$ python -q
>>> import numpy as np
>>> from numpy import linalg as LA
>>> np.set_printoptions(precision=1, suppress=True, linewidth=200, sign=" ")
>>> def rnd(a):
...     return np.round(a, 1) + 0
... 
>>> W0 = np.load("a.npy")
>>> print(W0)
[[-2 -1  0  1  2  3  4  5]
 [ 6  7  8  9 10 11 12 13]
 [14 15 16 17 18 19 20 21]
 [22 23 24 25 26 27 28 29]
 [30 31 32 33 34 35 36 37]
 [38 39 40 41 42 43 44 45]
 [46 47 48 49 50 51 52 53]
 [54 55 56 57 58 59 60 61]
 [62 63 64 65 66 67 68 69]
 [70 71 72 73 74 75 76 77]
 [78 79 80 81 82 83 84 85]
 [86 87 88 89 90 91 92 93]]
>>> # rows and columns are dependent
>>> cov = W0.T @ W0
>>> print(rnd(LA.svd(W0, compute_uv=False) ** 2))
[ 272328.5     135.5       0.        0.        0.        0.        0.        0. ]
>>> np.diag(cov)
array([ 30320,  31340,  32384,  33452,  34544,  35660,  36800,  37964])
>>> rng = np.random.default_rng(8572)
>>> feats = rng.normal(size=(18, 4))
>>> feats = 5 * feats / LA.norm(feats, axis=1, keepdims=True)
>>> rnd(feats)
array([[-2.7, -2.5, -2.9, -1.8],
       [ 3.5, -0.1,  1.5,  3.3],
       [ 0.6, -4.8,  1.4, -0.1],
       [ 4.6,  1. , -1.4, -1.2],
       [-0.2, -3.5,  3.3,  1.4],
       [ 2.4, -2.9, -3. ,  1.3],
       [ 2.6, -1.5, -2. ,  3.5],
       [-2.1, -1.1,  0.5,  4.4],
       [ 1.3, -0.4, -4.6,  1.2],
       [ 1.8,  3.4, -1.8,  2.7],
       [-2.2, -0.2, -4.4, -1. ],
       [-3.8, -0.8,  2.1, -2.4],
       [-0.2, -4.9, -0.1,  0.7],
       [-3.6,  0.5, -0.7, -3.3],
       [-1.3, -2.2, -0.6, -4.2],
       [-2.8,  1.7,  3.5,  1.5],
       [-4.7, -1. ,  0.9,  1.1],
       [ 3.1,  1.5, -3.6, -0.7]])
>>> cov = np.cov(feats, rowvar=False)
>>> print(rnd(np.corrcoef(feats.T)))
[[ 1.   0.1 -0.3  0.3]
 [ 0.1  1.  -0.2  0.1]
 [-0.3 -0.2  1.   0.1]
 [ 0.3  0.1  0.1  1. ]]
>>> print(rnd(np.corrcoef(feats[:, 1], feats[:, 3])[0, 1]))
0.1
>>> rnd(np.polyfit(feats[:, 1], feats[:, 3], 1))
array([ 0.1,  0.4])
>>> lab = rng.permutation(4)
>>> B = feats[:, lab] * rng.choice([-1, 1], 4)
>>> rnd(B)
array([[ 1.8,  2.7, -2.9, -2.5],
       [-3.3, -3.5,  1.5, -0.1],
       [ 0.1, -0.6,  1.4, -4.8],
       [ 1.2, -4.6, -1.4,  1. ],
       [-1.4,  0.2,  3.3, -3.5],
       [-1.3, -2.4, -3. , -2.9],
       [-3.5, -2.6, -2. , -1.5],
       [-4.4,  2.1,  0.5, -1.1],
       [-1.2, -1.3, -4.6, -0.4],
       [-2.7, -1.8, -1.8,  3.4],
       [ 1. ,  2.2, -4.4, -0.2],
       [ 2.4,  3.8,  2.1, -0.8],
       [-0.7,  0.2, -0.1, -4.9],
       [ 3.3,  3.6, -0.7,  0.5],
       [ 4.2,  1.3, -0.6, -2.2],
       [-1.5,  2.8,  3.5,  1.7],
       [-1.1,  4.7,  0.9, -1. ],
       [ 0.7, -3.1, -3.6,  1.5]])
>>> U, _, VT = LA.svd(feats.T @ B)
>>> rnd(U @ VT)
array([[ 0., -1.,  0.,  0.],
       [ 0.,  0.,  0.,  1.],
       [ 0.,  0.,  1.,  0.],
       [-1.,  0.,  0.,  0.]])
>>> lab
array([ 3,  0,  2,  1])
>>> rnd(LA.lstsq(feats, B)[0])
array([[ 0., -1.,  0.,  0.],
       [ 0.,  0.,  0.,  1.],
       [ 0.,  0.,  1.,  0.],
       [-1.,  0.,  0.,  0.]])
>>> lab = feats[:, 1] > np.median(feats[:, 1])
>>> f = feats[lab].mean(axis=0) - feats[~lab].mean(axis=0)
>>> print(rnd(f))
[ 0.8  3.4 -0.8 -0.7]
>>> ((feats - feats.mean(axis=0)) @ f > 0).astype(int)
array([ 0,  1,  0,  1,  0,  0,  0,  0,  1,  1,  1,  0,  0,  1,  0,  1,  0,  1])
>>> rnd((((feats - feats.mean(axis=0)) @ f > 0) == lab).mean())
np.float64(0.9)
>>> B = np.array([[-5, 0], [-2, 0], [4, 4], [2, -2]])
>>> np.vstack([feats, B.T]).shape
(20, 4)
>>> rnd(np.einsum("ij,ij->i", feats, feats))
array([ 25.,  25.,  25.,  25.,  25.,  25.,  25.,  25.,  25.,  25.,  25.,  25.,  25.,  25.,  25.,  25.,  25.,  25.])
>>> rnd(np.einsum("ij->j", feats))
array([ -3.8, -17.7, -11.9,   6.3])
>>> LA.matrix_rank(feats @ B)
np.int64(2)
>>> A = np.load("mat.npy")
>>> A
array([[ 9,  6,  8,  1,  2,  3,  4],
       [ 1,  7,  7,  1,  4,  0,  5],
       [ 5,  7,  1,  1,  3,  6,  2],
       [ 5,  2,  9,  7,  4,  0,  3],
       [ 4,  4,  4,  7,  1,  0,  6],
       [ 3,  0,  2,  5,  9,  1,  3],
       [ 4,  5,  3,  2,  5,  7,  9],
       [ 4,  9,  6,  4,  5,  6,  5],
       [ 4,  0,  0,  0,  9,  1,  5],
       [ 0,  7,  4,  5,  2,  6,  8],
       [ 9,  4,  7,  5,  4,  1,  6],
       [ 4,  9,  8,  7,  8,  0,  3]])
>>> P = A @ LA.solve(A.T @ A, A.T)
>>> rnd(P)
array([[ 0.6,  0.1,  0.1,  0.2, -0.1, -0.2,  0.1,  0.1,  0. , -0.2,  0.3, -0.1],
       [ 0.1,  0.7, -0.2, -0.1, -0.1, -0.2,  0. ,  0. ,  0.1,  0.1,  0. ,  0.2],
       [ 0.1, -0.2,  0.6, -0.2,  0. ,  0. ,  0.1,  0.3,  0. ,  0. ,  0. ,  0.2],
       [ 0.2, -0.1, -0.2,  0.7, -0.1,  0.2,  0. ,  0.1, -0.2,  0.1,  0.1,  0. ],
       [-0.1, -0.1,  0. , -0.1,  0.7, -0.1,  0. , -0.1,  0. ,  0.2,  0.3,  0.1],
       [-0.2, -0.2,  0. ,  0.2, -0.1,  0.5,  0.1,  0.1,  0.3,  0. ,  0. ,  0.2],
       [ 0.1,  0. ,  0.1,  0. ,  0. ,  0.1,  0.5,  0.1,  0.2,  0.3,  0.1, -0.2],
       [ 0.1,  0. ,  0.3,  0.1, -0.1,  0.1,  0.1,  0.3, -0.1,  0.2, -0.1,  0.2],
       [ 0. ,  0.1,  0. , -0.2,  0. ,  0.3,  0.2, -0.1,  0.7, -0.1,  0.1,  0. ],
       [-0.2,  0.1,  0. ,  0.1,  0.2,  0. ,  0.3,  0.2, -0.1,  0.6, -0.1,  0. ],
       [ 0.3,  0. ,  0. ,  0.1,  0.3,  0. ,  0.1, -0.1,  0.1, -0.1,  0.4,  0. ],
       [-0.1,  0.2,  0.2,  0. ,  0.1,  0.2, -0.2,  0.2,  0. ,  0. ,  0. ,  0.7]])
